>>> import numpy as np
>>> np.set_printoptions(precision=1, suppress=True, linewidth=100)
>>> def tidy(a):
...     return np.round(a, 1) + 0
... 
>>> M = np.loadtxt("m.csv", delimiter=",")
>>> print(M)
[[6. 3. 7.]
 [6. 0. 4.]
 [6. 3. 7.]]
>>> U, sigma, Vt = np.linalg.svd(M)
>>> print(tidy(sigma))
[15.3  2.6  0. ]
>>> Y = U[:, :2] @ np.diag(sigma[:2]) @ Vt[:2]
>>> print(np.linalg.matrix_rank(M, rtol=0.05))
2
>>> print(tidy(np.linalg.norm(M - Y, 2)), tidy(sigma[2]))
0.0 0.0
>>> print(tidy(np.linalg.norm(M - Y) / np.linalg.norm(M)))
0.0
>>> print(tidy(Y))
[[6. 3. 7.]
 [6. 0. 4.]
 [6. 3. 7.]]
>>> rng = np.random.default_rng(0)
>>> Y = M + rng.integers(-2, 3, (3, 2)) @ rng.integers(-2, 3, (2, 3))
>>> print(Y)
[[ 4.  0.  5.]
 [ 4. -1.  2.]
 [ 4.  3.  5.]]
>>> print(Y - M)
[[-2. -3. -2.]
 [-2. -1. -2.]
 [-2.  0. -2.]]
>>> print(np.abs(Y - M).sum(axis=1))
[7. 5. 4.]
>>> arr = np.array([[0.0, 1.0], [0.0, 0.0]])
>>> # triangular
>>> U, sigma, Vt = np.linalg.svd(arr)
>>> vecs = Vt[:(sigma > 1e-8).sum()]
>>> vec = arr[1] + -2 * arr[0] + rng.integers(2) * np.eye(2)[1]
>>> print(vec)
[ 0. -1.]
>>> print(np.linalg.matrix_rank(np.vstack([arr, vec])))
1
>>> E = np.load("layer1.npy")
>>> print(E)
[[ 3  4  5]
 [ 6  7  8]
 [ 9 10 11]
 [12 13 14]
 [15 16 17]]
>>> # looks like rank 2
>>> vec = np.array([3, 3, 3])
>>> print(E * vec)
[[ 9 12 15]
 [18 21 24]
 [27 30 33]
 [36 39 42]
 [45 48 51]]
>>> print(E @ np.ones(3))
[12. 21. 30. 39. 48.]
>>> print(E @ (2 * vec))
[ 72 126 180 234 288]
>>> print(E @ vec)
[ 36  63  90 117 144]
>>> print((E * vec).sum(axis=1))
[ 36  63  90 117 144]
>>> U, sigma, Vt = np.linalg.svd(E)
>>> vecs = Vt[:(sigma > 1e-8).sum()]
>>> vec = E[2] + 2 * E[3] + rng.integers(2) * np.eye(3)[2]
>>> print(vec)
[33. 36. 40.]
>>> print(tidy(np.linalg.norm(vec - vecs.T @ vecs @ vec)))
0.4
>>> print(tidy(np.diag(vecs.T @ vecs)))
[0.8 0.3 0.8]
>>> U, sigma, Vt = np.linalg.svd(E)
>>> print(tidy(sigma))
[42.2  1.2  0. ]
>>> Y = U[:, :2] @ np.diag(sigma[:2]) @ Vt[:2]
>>> print(np.linalg.matrix_rank(E, rtol=0.05))
1
>>> print(tidy(np.linalg.norm(E - Y, 2)), tidy(sigma[2]))
0.0 0.0
>>> f, g = E[0], E[3]
>>> print(f @ f)
50
>>> p = (f @ g) / (f @ f) * f
>>> print(tidy(p))
[ 9.5 12.6 15.8]
>>> print(tidy(np.linalg.norm(f + g) ** 2 + np.linalg.norm(f - g) ** 2))
1118.0
>>> print(np.outer(f, g))
[[36 39 42]
 [48 52 56]
 [60 65 70]]
>>> C2 = E.T @ E
>>> print((E @ E.T).shape)
(5, 5)
>>> print(np.trace(C2), (E ** 2).sum())
1780 1780
>>> print(C2)
[[495 540 585]
 [540 590 640]
 [585 640 695]]
>>> print(np.linalg.matrix_rank(C2))
2
>>> print(np.diag(C2))
[495 590 695]
>>> Y = np.array([[0, 1, 0, 3], [0, 2, 1, 0], [2, -3, 0, -3]])
>>> feats = Y.T @ Y
>>> print(feats)
[[ 4 -6  0 -6]
 [-6 14  2 12]
 [ 0  2  1  0]
 [-6 12  0 18]]
>>> # null space of dimension 1
>>> print(np.allclose(feats[:-1].T @ np.linalg.lstsq(feats[:-1].T, feats[-1])[0], feats[-1]))
True
>>> print(np.linalg.lstsq(feats[:-1].T, feats[-1])[2])
3
>>> r = np.linalg.matrix_rank(feats)
>>> print(r)
3
>>> N = np.linalg.svd(feats)[2][r:].T
>>> print(tidy(N @ N.T))
[[ 0.2  0.2 -0.3 -0.1]
 [ 0.2  0.2 -0.3 -0.1]
 [-0.3 -0.3  0.7  0.1]
 [-0.1 -0.1  0.1  0. ]]
>>> print(tidy(N[:, 0] / N[np.abs(N[:, 0]).round(6).argmax(), 0]))
[-0.5 -0.5  1.   0.2]
>>> print([int(np.linalg.matrix_rank(np.delete(feats, i, axis=0))) for i in range(4)])
[3, 3, 3, 3]
>>> print(np.allclose(feats @ N, 0))
True
>>> ev, vecs = np.linalg.eigh(feats)
>>> print(tidy(vecs @ np.diag(ev) @ vecs.T))
[[ 4. -6.  0. -6.]
 [-6. 14.  2. 12.]
 [ 0.  2.  1.  0.]
 [-6. 12.  0. 18.]]
>>> print(tidy(np.linalg.eigvalsh(feats @ feats)))
[  0.    2.5  20.7 953.8]
>>> print(tidy(vecs.T @ vecs))
[[1. 0. 0. 0.]
 [0. 1. 0. 0.]
 [0. 0. 1. 0.]
 [0. 0. 0. 1.]]
>>> U, sigma, Vt = np.linalg.svd(feats)
>>> vecs = Vt[:(sigma > 1e-8).sum()]
>>> vec = feats[1] + -1 * feats[2] + rng.integers(2) * np.eye(4)[2]
>>> print(vec)
[-6. 12.  2. 12.]
>>> print(tidy(vecs.T @ vecs))
[[ 0.8 -0.2  0.3  0.1]
 [-0.2  0.8  0.3  0.1]
 [ 0.3  0.3  0.3 -0.1]
 [ 0.1  0.1 -0.1  1. ]]
>>> print(np.linalg.matrix_rank(np.vstack([feats, vec])))
4
>>> mat = np.load("arr.npy")
>>> print(mat)
[[-2  0  0  0  0  0]
 [-3  1  0  0  0  0]
 [ 3 -3  0  0  0  0]
 [ 0  0 -2  0  0  0]
 [ 0  0 -3  1  0  0]
 [ 0  0  3 -3  0  0]
 [ 0  0  0  0 -2  0]
 [ 0  0  0  0 -3  1]
 [ 0  0  0  0  3 -3]]
>>> Q, vecs = np.linalg.qr(mat[:, :3])[0], np.linalg.qr(mat[:, 3:])[0]
>>> sigma = np.linalg.svd(Q.T @ vecs, compute_uv=False)
>>> print(tidy(np.degrees(np.arccos(sigma.clip(0, 1)))))
[36. 90. 90.]
>>> print(tidy(sigma))
[0.8 0.  0. ]
>>> Y = np.c_[mat[:, :4] @ np.array([[2, 1, 3, 2], [0, 3, 0, 5], [3, 1, 3, 3], [2, 3, 2, 0]]), np.array([0, -2, -3, 3, 1, -1, 4, 0, -9])]
>>> print(Y)
[[-4 -2 -6 -4  0]
 [-6  0 -9 -1 -2]
 [ 6 -6  9 -9 -3]
 [-6 -2 -6 -6  3]
 [-7  0 -7 -9  1]
 [ 3 -6  3  9 -1]
 [ 0  0  0  0  4]
 [ 0  0  0  0  0]
 [ 0  0  0  0 -9]]
>>> print(tidy(np.linalg.norm(Y - mat @ np.linalg.lstsq(mat, Y)[0], axis=0)))
[0.  0.  0.  0.  5.5]
>>> hat = mat @ np.linalg.solve(mat.T @ mat, mat.T)
>>> print(np.allclose(hat @ hat, hat))
True
>>> X = np.load("block19.npy")
>>> print(X)
[[0 0 0 1 0]
 [0 0 0 0 1]
 [1 0 0 0 0]
 [0 1 0 0 0]
 [0 0 1 0 0]]
>>> # columns are unit length and at right angles
>>> U, sigma, Vt = np.linalg.svd(arr)
>>> print(np.argmax(sigma[:-1] / (sigma[1:] + 1e-6)) + 1)
1
>>> Y = U[:, :1] @ np.diag(sigma[:1]) @ Vt[:1]
>>> print(tidy(np.linalg.norm(arr - Y, 2)), sigma[1])
0.0 0.0
>>> print(Y)
[[0. 1.]
 [0. 0.]]
>>> print(np.abs(arr - Y).max())
0.0
>>> print(np.linalg.matrix_rank(arr, rtol=0.05))
1
>>> print(tidy(np.linalg.norm(arr - Y) / np.linalg.norm(arr)))
0.0
>>> Y = np.array([[1, -3], [-2, -3], [2, 1], [-2, 2], [3, 3]])
>>> print(np.vstack([X, Y.T]).shape)
(7, 5)
>>> print(np.linalg.matrix_rank(X @ Y))
2
>>> print(np.einsum("ij,ij->i", X, X))
[1 1 1 1 1]
>>> print(np.einsum("ij->j", X))
[1 1 1 1 1]
>>> print(X @ Y)
[[-2  2]
 [ 3  3]
 [ 1 -3]
 [-2 -3]
 [ 2  1]]
>>> print(X @ np.ones(5))
[1. 1. 1. 1. 1.]
>>> print(np.linalg.matrix_power(X, 2))
[[0 1 0 0 0]
 [0 0 1 0 0]
 [0 0 0 1 0]
 [0 0 0 0 1]
 [1 0 0 0 0]]
>>> p = np.eye(5)[1]
>>> for _ in range(5):
...     p = p @ X
...     print(p.round(1))
... 
[0. 0. 0. 0. 1.]
[0. 0. 1. 0. 0.]
[1. 0. 0. 0. 0.]
[0. 0. 0. 1. 0.]
[0. 1. 0. 0. 0.]
>>> A = np.load("a.npy")
>>> print(A)
[[ -6.   3.   6.  -5.]
 [ -8.   4.  12. -10.]
 [ -8.   1.  20. -15.]
 [ -8.   1.  22. -17.]]
>>> Y = np.array([[6, 4, 3], [8, 3, -8]])
>>> W2 = np.kron(Y, A)
>>> print(np.linalg.matrix_rank(W2))
8
>>> print(W2)
[[ -36.   18.   36.  -30.  -24.   12.   24.  -20.  -18.    9.   18.  -15.]
 [ -48.   24.   72.  -60.  -32.   16.   48.  -40.  -24.   12.   36.  -30.]
 [ -48.    6.  120.  -90.  -32.    4.   80.  -60.  -24.    3.   60.  -45.]
 [ -48.    6.  132. -102.  -32.    4.   88.  -68.  -24.    3.   66.  -51.]
 [ -48.   24.   48.  -40.  -18.    9.   18.  -15.   48.  -24.  -48.   40.]
 [ -64.   32.   96.  -80.  -24.   12.   36.  -30.   64.  -32.  -96.   80.]
 [ -64.    8.  160. -120.  -24.    3.   60.  -45.   64.   -8. -160.  120.]
 [ -64.    8.  176. -136.  -24.    3.   66.  -51.   64.   -8. -176.  136.]]
>>> print(tidy(np.linalg.norm(W2, 2)), tidy(np.linalg.norm(Y, 2) * np.linalg.norm(A, 2)))
539.7 539.7
>>> f = np.array([-3, 1, 0, -2])
>>> Y = A + np.outer(f, np.eye(4)[1])
>>> print(np.linalg.matrix_rank(Y - A))
1
>>> w1 = np.array([[4, 8, 8, 7, 3, 5],
...     [4, 0, 2, 4, 5, 2],
...     [0, 8, 5, 3, 2, 4],
...     [6, 7, 3, 8, 9, 6]])
>>> beta = np.array([-2, 0, -2, 5, -2, -1])
>>> hid = np.maximum(A @ w1 + beta, 0)
>>> print(np.linalg.matrix_rank(hid))
0
>>> print((hid > 0).astype(int))
[[0 0 0 0 0 0]
 [0 0 0 0 0 0]
 [0 0 0 0 0 0]
 [0 0 0 0 0 0]]
>>> print(hid)
[[0. 0. 0. 0. 0. 0.]
 [0. 0. 0. 0. 0. 0.]
 [0. 0. 0. 0. 0. 0.]
 [0. 0. 0. 0. 0. 0.]]
>>> W2 = np.array([[1, -1], [-2, -2], [2, 0], [-3, -2], [-3, -1], [-2, -2]])
>>> print(w1 @ W2)
[[-36 -47]
 [-23 -21]
 [-29 -32]
 [-65 -57]]
>>> print(hid @ W2)
[[0. 0.]
 [0. 0.]
 [0. 0.]
 [0. 0.]]
>>> print((hid @ W2).round(6).argmax(axis=1))
[0 0 0 0]
